$ python -q
>>> import numpy as np
>>> import numpy.linalg as la
>>> np.set_printoptions(precision=1, suppress=True, linewidth=120, sign=" ")
>>> def rnd(a):
...     return np.round(a, 1) + 0
... 
>>> A2 = np.array([[-5], [1], [1], [-3], [-1], [-2], [-4], [5], [-3], [-1], [-5]])
>>> W2 = np.array([[1, -1, 1, -1, 0, 1]])
>>> arr = A2 @ W2
>>> arr
array([[-5,  5, -5,  5,  0, -5],
       [ 1, -1,  1, -1,  0,  1],
       [ 1, -1,  1, -1,  0,  1],
       [-3,  3, -3,  3,  0, -3],
       [-1,  1, -1,  1,  0, -1],
       [-2,  2, -2,  2,  0, -2],
       [-4,  4, -4,  4,  0, -4],
       [ 5, -5,  5, -5,  0,  5],
       [-3,  3, -3,  3,  0, -3],
       [-1,  1, -1,  1,  0, -1],
       [-5,  5, -5,  5,  0, -5]])
>>> [round(float(x), 1) for x in la.svd(arr, compute_uv=False)[:3]]
[24.2, 0.0, 0.0]
>>> la.cond(arr) > 100
np.True_
>>> def softmax(z):
...     e = np.exp(z - z.max(axis=-1, keepdims=True))
...     return e / e.sum(axis=-1, keepdims=True)
... 
>>> rnd(softmax(10 * arr[6]))
array([ 0. ,  0.5,  0. ,  0.5,  0. ,  0. ])
>>> rnd(softmax(arr[6] + 5))
array([ 0. ,  0.5,  0. ,  0.5,  0. ,  0. ])
>>> scores = arr @ arr.T / np.sqrt(6)
>>> rnd(softmax(scores + np.triu(np.full(scores.shape, -np.inf), 1)))
array([[ 1. ,  0. ,  0. ,  0. ,  0. ,  0. ,  0. ,  0. ,  0. ,  0. ,  0. ],
       [ 0. ,  1. ,  0. ,  0. ,  0. ,  0. ,  0. ,  0. ,  0. ,  0. ,  0. ],
       [ 0. ,  0.5,  0.5,  0. ,  0. ,  0. ,  0. ,  0. ,  0. ,  0. ,  0. ],
       [ 1. ,  0. ,  0. ,  0. ,  0. ,  0. ,  0. ,  0. ,  0. ,  0. ,  0. ],
       [ 1. ,  0. ,  0. ,  0. ,  0. ,  0. ,  0. ,  0. ,  0. ,  0. ,  0. ],
       [ 1. ,  0. ,  0. ,  0. ,  0. ,  0. ,  0. ,  0. ,  0. ,  0. ,  0. ],
       [ 1. ,  0. ,  0. ,  0. ,  0. ,  0. ,  0. ,  0. ,  0. ,  0. ,  0. ],
       [ 0. ,  0. ,  0. ,  0. ,  0. ,  0. ,  0. ,  1. ,  0. ,  0. ,  0. ],
       [ 1. ,  0. ,  0. ,  0. ,  0. ,  0. ,  0. ,  0. ,  0. ,  0. ,  0. ],
       [ 0.9,  0. ,  0. ,  0. ,  0. ,  0. ,  0.1,  0. ,  0. ,  0. ,  0. ],
       [ 0.5,  0. ,  0. ,  0. ,  0. ,  0. ,  0. ,  0. ,  0. ,  0. ,  0.5]])
>>> softmax(scores).round(6).argmax(axis=1)
array([ 0,  7,  7,  0,  0,  0,  0,  7,  0,  0,  0])
>>> U, sigma, vt = la.svd(arr)
>>> rnd(sigma)
array([ 24.2,   0. ,   0. ,   0. ,   0. ,   0. ])
>>> np.argmax(sigma[:-1] / (sigma[1:] + 1e-6)) + 1
np.int64(1)
>>> A2 = U[:, :1] @ np.diag(sigma[:1]) @ vt[:1]
>>> rnd(A2)
array([[-5.,  5., -5.,  5.,  0., -5.],
       [ 1., -1.,  1., -1.,  0.,  1.],
       [ 1., -1.,  1., -1.,  0.,  1.],
       [-3.,  3., -3.,  3.,  0., -3.],
       [-1.,  1., -1.,  1.,  0., -1.],
       [-2.,  2., -2.,  2.,  0., -2.],
       [-4.,  4., -4.,  4.,  0., -4.],
       [ 5., -5.,  5., -5.,  0.,  5.],
       [-3.,  3., -3.,  3.,  0., -3.],
       [-1.,  1., -1.,  1.,  0., -1.],
       [-5.,  5., -5.,  5.,  0., -5.]])
>>> rnd(la.norm(arr - A2, 2)), rnd(sigma[1])
(np.float64(0.0), np.float64(0.0))
>>> la.matrix_rank(arr, rtol=0.05)
np.int64(1)
>>> rnd(la.norm(arr - A2) / la.norm(arr))
np.float64(0.0)
>>> rnd(np.abs(arr - A2).max())
np.float64(0.0)
